% ipython --no-banner

In [1]: import numpy as np

In [2]: import numpy.linalg as la

In [3]: np.set_printoptions(precision=3, suppress=True, linewidth=100)

In [4]: F = np.load("run7.npy")

In [5]: print(F)
[[25 55 25  4 26]
 [27 58 25  5 25]
 [ 6 25  9  0 18]
 [18 22 19  1  7]
 [26 76 27  7 39]
 [33 76 32  8 33]
 [26 58 24  8 21]
 [25 46 25  5 17]
 [29 73 32  3 42]
 [13 58 21  5 37]
 [39 82 35  7 35]
 [37 67 36  1 34]
 [24 64 27  7 31]
 [27 55 25  8 18]
 [24 37 25  4 12]
 [23 67 23  6 34]]

In [6]: Xc = F - F.mean(axis=0)

In [7]: vecs = la.svd(Xc)[2][:4]

In [8]: M2 = Xc - Xc @ vecs.T @ vecs

In [9]: print(round(float(la.norm(M2) / la.norm(Xc)), 3))
0.0

In [10]: print(np.diag(vecs.T @ vecs))
[0.807 0.866 0.952 0.567 0.807]

In [11]: print(np.round(np.cov(Xc @ vecs.T, rowvar=False), 3) + 0)
[[456.057   0.      0.      0.   ]
 [  0.     60.263   0.      0.   ]
 [  0.      0.     13.187   0.   ]
 [  0.      0.      0.      1.613]]

In [12]: print((Xc @ vecs.T).std(axis=0))
[20.677  7.516  3.516  1.23 ]

In [13]: feats = np.load("w.npy")

In [14]: print(feats)
[[ 2.4   -1.3    0.6    1.1    2.608  1.3   -0.3   -0.2  ]
 [-1.7    0.3    0.    -0.7   -0.579 -0.1    0.4    1.   ]
 [ 1.     0.5    0.    -1.    -1.014  0.2    0.4   -1.2  ]
 [-0.5    0.2    0.2   -0.3   -0.406  1.5    0.3    0.1  ]
 [ 0.5   -0.7   -0.6   -0.7    1.355  0.7    0.3    0.6  ]
 [-1.8    0.4   -0.1    0.8   -0.819  0.5   -0.6   -2.3  ]
 [ 0.7   -0.4   -1.7    0.7    0.852  0.8   -0.7   -1.6  ]
 [-0.4    1.    -1.5    0.2   -2.036  0.1    0.5   -0.6  ]
 [-0.2    0.3   -0.4    3.2   -0.583  0.3   -0.2   -1.   ]
 [ 2.    -1.    -1.2   -0.3    2.009 -1.4   -0.6    0.9  ]
 [ 1.8    1.6   -0.4   -1.4   -3.24  -1.1   -0.1    0.3  ]
 [ 0.8   -1.4   -0.3   -2.3    2.806  0.4    0.     0.6  ]
 [ 0.     0.8    0.9   -0.8   -1.598 -1.2   -0.2   -0.7  ]
 [-0.1    1.1    1.1   -0.6   -2.218  0.    -1.6   -1.8  ]
 [ 1.1    1.4   -0.9    0.9   -2.832  1.5    2.1   -1.6  ]
 [ 0.2   -0.8   -1.2   -1.1    1.61  -1.7   -0.4   -0.1  ]
 [ 0.7    0.9   -0.9    0.8   -1.783 -1.4   -1.1    0.8  ]
 [-0.6   -0.2    0.3   -0.4    0.396 -1.     1.8   -0.1  ]
 [-1.9    0.2    0.7    0.8   -0.396 -0.4    1.    -2.2  ]
 [-1.3   -0.6    0.1   -1.2    1.223  0.5   -1.    -0.8  ]
 [ 0.1    0.3    1.5    1.2   -0.583 -0.1   -1.1    0.   ]
 [ 0.4   -0.7   -1.6   -0.3    1.388 -1.1    0.5   -0.6  ]
 [-0.3   -0.8    1.2    0.3    1.635  0.    -1.4    0.3  ]
 [ 0.3   -1.7    0.7   -0.7    3.39  -0.3   -2.    -1.   ]
 [-0.5    0.3   -1.8    0.4   -0.596  0.    -0.9   -0.6  ]
 [-0.8    1.7    0.9   -0.4   -3.376  2.1    0.4    0.   ]
 [-0.1    1.     0.6    1.1   -1.977  0.8   -1.    -1.1  ]]

In [15]: Xc = feats - feats.mean(axis=0)

In [16]: left, sigma, Vt = la.svd(Xc, full_matrices=False)

In [17]: print(Vt[0] * np.sign(Vt[0, np.abs(Vt[0]).argmax()]))
[ 0.141 -0.425 -0.05  -0.147  0.852 -0.114 -0.133  0.138]

In [18]: print(np.abs(Vt[-1]))
[0.003 0.895 0.001 0.003 0.446 0.001 0.003 0.003]

In [19]: print((np.sign(left[:, 0]) == np.sign(left[0, 0])).astype(int))
[1 0 0 0 1 0 1 0 0 1 0 1 0 0 0 1 0 1 0 1 0 1 1 1 0 0 0]

In [20]: print(np.round(sigma ** 2 / (sigma ** 2).sum(), 3) + 0)
[0.454 0.151 0.114 0.094 0.086 0.055 0.045 0.   ]

In [21]: print(np.round((sigma ** 2).sum() ** 2 / (sigma ** 4).sum(), 3))
3.799

In [22]: print(np.searchsorted(np.cumsum(sigma ** 2) / (sigma ** 2).sum(), 0.9) + 1)
6

In [23]: print(np.abs(left[:, 0]).argmax())
23
